$ python3 -q
>>> import numpy as np
>>> from numpy import linalg as LA
>>> np.set_printoptions(suppress=True, linewidth=200)
>>> def rd(a):
...     return np.round(a, 3) + 0
... 
>>> E = np.load("w.npy")
>>> E
array([[-3,  0,  0,  0,  0,  0,  0,  0,  0,  0,  0,  0,  0,  0],
       [-3, -1,  0,  0,  0,  0,  0,  0,  0,  0,  0,  0,  0,  0],
       [ 0, -2,  2,  0,  0,  0,  0,  0,  0,  0,  0,  0,  0,  0],
       [ 2,  1,  0, -3,  0,  0,  0,  0,  0,  0,  0,  0,  0,  0],
       [-2,  1,  2,  2,  1,  0,  0,  0,  0,  0,  0,  0,  0,  0],
       [ 0, -1, -1, -1, -2, -2,  0,  0,  0,  0,  0,  0,  0,  0],
       [ 0, -3,  2, -2, -1, -3, -1,  0,  0,  0,  0,  0,  0,  0],
       [-1, -1,  2,  0,  1, -3,  1,  2,  0,  0,  0,  0,  0,  0],
       [ 1, -2,  1, -2,  0, -1, -2, -1, -2,  0,  0,  0,  0,  0],
       [-2,  3,  2,  3, -3,  2, -2, -1,  1,  2,  0,  0,  0,  0],
       [ 1,  2, -1, -1,  1,  0,  2,  1,  2,  2,  3,  0,  0,  0],
       [ 0, -3, -3,  3,  2, -1, -3, -3,  3,  0, -3, -1,  0,  0],
       [ 2, -1, -3,  3, -3, -2,  3,  1,  1,  3, -1,  2,  1,  0],
       [ 2,  2, -2, -3, -2, -2, -1, -2,  2,  0, -2,  0,  0,  3]])
>>> np.allclose(E, E.T)
False
>>> rd(np.sort(np.abs(LA.eigvals(E))))
array([1., 1., 1., 1., 1., 2., 2., 2., 2., 2., 3., 3., 3., 3.])
>>> np.allclose(E @ E.T, E.T @ E)
False
>>> rd(LA.det(E))
np.float64(-2592.0)
>>> W2 = np.array([[-8, 2, 6, 5, -3, 0, 3]])
>>> rng = np.random.default_rng(939300)
>>> M = rng.normal(size=(21, 1)) @ W2 + np.array([0, 0, 4, 3, 3, 1, 0])
>>> rd(M)
array([[ -0.889,   0.222,   4.667,   3.556,   2.667,   1.   ,   0.333],
       [ 11.86 ,  -2.965,  -4.895,  -4.412,   7.447,   1.   ,  -4.447],
       [ -1.056,   0.264,   4.792,   3.66 ,   2.604,   1.   ,   0.396],
       [ -5.814,   1.454,   8.361,   6.634,   0.82 ,   1.   ,   2.18 ],
       [ 11.593,  -2.898,  -4.695,  -4.245,   7.347,   1.   ,  -4.347],
       [  7.449,  -1.862,  -1.587,  -1.656,   5.793,   1.   ,  -2.793],
       [-14.793,   3.698,  15.095,  12.246,  -2.547,   1.   ,   5.547],
       [ -1.846,   0.462,   5.385,   4.154,   2.308,   1.   ,   0.692],
       [ -2.903,   0.726,   6.177,   4.814,   1.912,   1.   ,   1.088],
       [ 15.994,  -3.998,  -7.995,  -6.996,   8.998,   1.   ,  -5.998],
       [  1.973,  -0.493,   2.52 ,   1.767,   3.74 ,   1.   ,  -0.74 ],
       [ -8.302,   2.076,  10.227,   8.189,  -0.113,   1.   ,   3.113],
       [ -6.788,   1.697,   9.091,   7.243,   0.454,   1.   ,   2.546],
       [  8.255,  -2.064,  -2.192,  -2.16 ,   6.096,   1.   ,  -3.096],
       [  1.643,  -0.411,   2.767,   1.973,   3.616,   1.   ,  -0.616],
       [  7.91 ,  -1.977,  -1.932,  -1.944,   5.966,   1.   ,  -2.966],
       [ -4.596,   1.149,   7.447,   5.873,   1.276,   1.   ,   1.724],
       [ -5.936,   1.484,   8.452,   6.71 ,   0.774,   1.   ,   2.226],
       [ -2.301,   0.575,   5.726,   4.438,   2.137,   1.   ,   0.863],
       [ -4.526,   1.131,   7.394,   5.829,   1.303,   1.   ,   1.697],
       [ -3.995,   0.999,   6.996,   5.497,   1.502,   1.   ,   1.498]])
>>> gram = M.T @ M
>>> rd(LA.eigvalsh(gram)[::-1])
array([2898.435,  577.979,    0.   ,    0.   ,    0.   ,    0.   ,    0.   ])
>>> rd(np.trace(gram)), rd((M ** 2).sum())
(np.float64(3476.414), np.float64(3476.414))
>>> (M @ M.T).shape
(21, 21)
>>> np.allclose(gram, gram.T)
True
